$ python -q
>>> import numpy as np
>>> import numpy.linalg as la
>>> np.set_printoptions(precision=2, suppress=True, linewidth=200, legacy="1.25")
>>> J = np.load("arr.npy")
>>> print(J)
[[  4  -2   1   3  -3   3]
 [  4  -2   6   3  -8   4]
 [  0   0   9   6  -8   1]
 [  5  -4   7   5  -8  -3]
 [  8   1   6   5  -4  -4]
 [  8   6   9   7  -8  -2]
 [  7   1  14  11 -11  -5]
 [  4  -2  13  13  -8  -2]
 [  1   2  15  12 -12  -5]
 [  6  -1  12   7 -14 -10]
 [  7   2   9   2 -10 -10]
 [  3   2   8   4 -12  -9]
 [  0  -3   4   8  -9  -6]
 [ -3  -8   5   7 -13  -8]]
>>> labels = J[:, 4] > np.median(J[:, 4])
>>> r0 = J[labels].mean(axis=0) - J[~labels].mean(axis=0)
>>> r0
array([ 1.71,  0.29, -2.29, -1.29,  4.86,  7.14])
>>> ((J - J.mean(axis=0)) @ r0 > 0).astype(int)
array([1, 1, 1, 1, 1, 1, 0, 1, 0, 0, 0, 0, 0, 0])
>>> d = la.norm(J[:, None] - J[None], axis=-1)
>>> la.matrix_rank(d ** 2)
8
>>> print(d[7].round(6).argsort(kind="stable")[:4])
[7 6 8 2]
>>> (d + 1e9 * np.eye(14)).round(6).argmin(axis=1)
array([ 1,  2,  1,  4,  3,  4,  8,  6,  6, 11, 11, 10,  3, 12])
>>> d.mean(axis=1).argmax()
0
>>> np.flatnonzero(d[7] < d.mean() / 2)
array([7])
>>> print(np.unravel_index(d.round(6).argmax(), d.shape))
(0, 8)
>>> cent = J[[5, 11]].astype(float)
>>> for _ in range(5):
...     labels = la.norm(J[:, None] - cent, axis=-1).argmin(axis=1)
...     cent = np.array([J[labels == j].mean(axis=0) for j in range(2)])
... 
>>> labels
array([0, 0, 0, 0, 0, 0, 1, 0, 1, 1, 1, 1, 1, 1])
>>> print(cent)
[[  4.71  -0.43   7.29   6.    -6.71  -0.43]
 [  3.    -0.71   9.57   7.29 -11.57  -7.57]]
>>> cen = J - J.mean(axis=0)
>>> vecs = la.svd(cen)[2][:1]
>>> other = cen - cen @ vecs.T @ vecs
>>> la.norm(other, axis=1).round(6).argmax()
13
>>> cen = (J - J.mean(axis=0)) / J.std(axis=0)
>>> cen.std(axis=0)
array([1., 1., 1., 1., 1., 1.])
>>> np.argwhere(np.abs(cen) > 2)
array([[ 0,  4],
       [ 5,  1],
       [13,  0],
       [13,  1]])
>>> c = la.lstsq(np.delete(cen, 4, axis=1), cen[:, 4])[0]
>>> c
array([ 0.44,  0.15, -0.78,  0.35,  0.51])
>>> np.abs(c).argmax()
2
>>> print(np.round(1 - np.var(cen[:, 4] - np.delete(cen, 4, axis=1) @ c), 2))
0.82
>>> F = np.load("out0.npy")
>>> print(F)
[[5. 1. 0. 0. 0. 0.]
 [0. 5. 1. 0. 0. 0.]
 [0. 0. 5. 1. 0. 0.]
 [0. 0. 0. 5. 1. 0.]
 [0. 0. 0. 0. 5. 1.]
 [0. 0. 0. 0. 0. 5.]]
>>> # triangular, det is the product of the diagonal
>>> x = np.array([3, 2, 3, 0, 1, 3])
>>> y = F @ x
>>> y
array([17., 13., 15.,  1.,  8., 15.])
>>> print(la.solve(F, F[:, 0]))
[1. 0. 0. 0. 0. 0.]
>>> la.solve(F, y + F[:, 2])
array([3., 2., 4., 0., 1., 3.])
>>> print(la.solve(F, y))
[3. 2. 3. 0. 1. 3.]
>>> np.round(la.solve(F.T, F[0]), 2) + 0
array([1., 0., 0., 0., 0., 0.])
>>> r0, v = F[4], F[2]
>>> r0 @ v
0.0
>>> p = (r0 @ v) / (r0 @ r0) * r0
>>> p
array([0., 0., 0., 0., 0., 0.])
>>> v - p
array([0., 0., 5., 1., 0., 0.])
>>> rng = np.random.default_rng(69)
>>> other = F + rng.integers(-2, 3, (6, 4)) @ rng.integers(-2, 3, (4, 6))
>>> other
array([[ 8., -2., -2., -4., -1.,  2.],
       [-3., 11., -4.,  7.,  1.,  1.],
       [-7.,  5.,  3.,  5.,  3., -4.],
       [-3.,  3.,  1.,  4.,  3., -4.],
       [-4., -1.,  3., -3.,  7., -4.],
       [ 1.,  0., -4.,  8., -2., 11.]])
>>> la.matrix_rank(other - F, tol=1e-8)
4
>>> np.round(la.svd(other - F, compute_uv=False), 2) + 0
array([16.32, 14.75,  3.97,  2.87,  0.  ,  0.  ])
>>> np.abs(other - F).sum(axis=1)
array([15., 23., 25., 14., 18., 21.])
>>> left, s, vt = la.svd(F, full_matrices=False)
>>> np.round(left.T @ F @ vt.T, 2) + 0
array([[5.91, 0.  , 0.  , 0.  , 0.  , 0.  ],
       [0.  , 5.66, 0.  , 0.  , 0.  , 0.  ],
       [0.  , 0.  , 5.29, 0.  , 0.  , 0.  ],
       [0.  , 0.  , 0.  , 4.85, 0.  , 0.  ],
       [0.  , 0.  , 0.  , 0.  , 4.42, 0.  ],
       [0.  , 0.  , 0.  , 0.  , 0.  , 4.11]])
>>> np.round(vt @ vt.T, 2) + 0
array([[1., 0., 0., 0., 0., 0.],
       [0., 1., 0., 0., 0., 0.],
       [0., 0., 1., 0., 0., 0.],
       [0., 0., 0., 1., 0., 0.],
       [0., 0., 0., 0., 1., 0.],
       [0., 0., 0., 0., 0., 1.]])
>>> print(round(float(np.sqrt((s ** 2).sum())), 2), round(float(la.norm(F)), 2))
12.45 12.45
>>> s
array([5.91, 5.66, 5.29, 4.85, 4.42, 4.11])
>>> np.allclose(left * s @ vt, F)
True
>>> np.round(left.T @ left, 2) + 0
array([[1., 0., 0., 0., 0., 0.],
       [0., 1., 0., 0., 0., 0.],
       [0., 0., 1., 0., 0., 0.],
       [0., 0., 0., 1., 0., 0.],
       [0., 0., 0., 0., 1., 0.],
       [0., 0., 0., 0., 0., 1.]])
>>> np.cumsum(s ** 2) / np.sum(s ** 2)
array([0.23, 0.43, 0.61, 0.76, 0.89, 1.  ])
